% python3 -q
>>> import numpy as np
>>> np.set_printoptions(suppress=True, linewidth=200)
>>> def tidy(a):
...     return np.round(a, 2) + 0
... 
>>> K = np.load("test0.npy")
>>> K
array([[0, 0, 0, 1, 1, 0],
       [0, 0, 0, 0, 0, 0],
       [0, 0, 0, 0, 0, 1],
       [1, 0, 0, 0, 1, 0],
       [1, 0, 0, 1, 0, 0],
       [0, 0, 1, 0, 0, 0]])
>>> # symmetric
>>> np.linalg.cond(K) > 100
np.True_
>>> np.linalg.matrix_rank(K, rtol=0.1)
np.int64(5)
>>> tidy(np.linalg.norm(K, 2) / np.linalg.norm(K))
np.float64(0.71)
>>> np.argsort(-np.linalg.norm(K, axis=0).round(6), kind="stable")[:3]
array([0, 3, 4])
>>> np.unique(K.round(6), axis=0).shape
(6, 6)
>>> np.allclose(K[:-1].T @ np.linalg.lstsq(K[:-1].T, K[-1])[0], K[-1])
False
>>> tidy(K @ np.linalg.pinv(K) @ K)
array([[0., 0., 0., 1., 1., 0.],
       [0., 0., 0., 0., 0., 0.],
       [0., 0., 0., 0., 0., 1.],
       [1., 0., 0., 0., 1., 0.],
       [1., 0., 0., 1., 0., 0.],
       [0., 0., 1., 0., 0., 0.]])
>>> tidy(np.trace(np.linalg.pinv(K) @ K))
np.float64(5.0)
>>> w, evecs = np.linalg.eigh(K)
>>> tidy(np.linalg.eigvalsh(K + 4 * np.eye(6)))
array([3., 3., 3., 4., 5., 6.])
>>> tidy(evecs @ np.diag(w) @ evecs.T)
array([[0., 0., 0., 1., 1., 0.],
       [0., 0., 0., 0., 0., 0.],
       [0., 0., 0., 0., 0., 1.],
       [1., 0., 0., 0., 1., 0.],
       [1., 0., 0., 1., 0., 0.],
       [0., 0., 1., 0., 0., 0.]])
>>> tidy(evecs.T @ K @ evecs)
array([[-1.,  0.,  0.,  0.,  0.,  0.],
       [ 0., -1.,  0.,  0.,  0.,  0.],
       [ 0.,  0., -1.,  0.,  0.,  0.],
       [ 0.,  0.,  0.,  0.,  0.,  0.],
       [ 0.,  0.,  0.,  0.,  1.,  0.],
       [ 0.,  0.,  0.,  0.,  0.,  2.]])
>>> tidy(np.linalg.eigvalsh(K @ K))
array([0., 1., 1., 1., 1., 4.])
>>> tidy(w.sum()), np.trace(K)
(np.float64(0.0), np.int64(0))
>>> E = np.loadtxt("run18.csv", delimiter=",")
>>> E
array([[-12., -12.,  -5.,  -5.],
       [ 24.,  24.,  10.,  10.],
       [-14., -12.,  -3.,  -5.],
       [-16., -18., -10.,  -8.]])
>>> # null space of dimension 1
>>> np.argsort(-np.linalg.norm(E, axis=0).round(6), kind="stable")[:3]
array([1, 0, 2])
>>> np.linalg.matrix_rank(E, rtol=0.1)
np.int64(1)
>>> np.linalg.cond(E) > 100
np.True_
>>> x = np.array([2, 2, 0, 0])
>>> np.linalg.norm(E @ x) <= np.linalg.norm(E, 2) * np.linalg.norm(x) + 1e-9
np.True_
>>> E * x
array([[-24., -24.,  -0.,  -0.],
       [ 48.,  48.,   0.,   0.],
       [-28., -24.,  -0.,  -0.],
       [-32., -36.,  -0.,  -0.]])
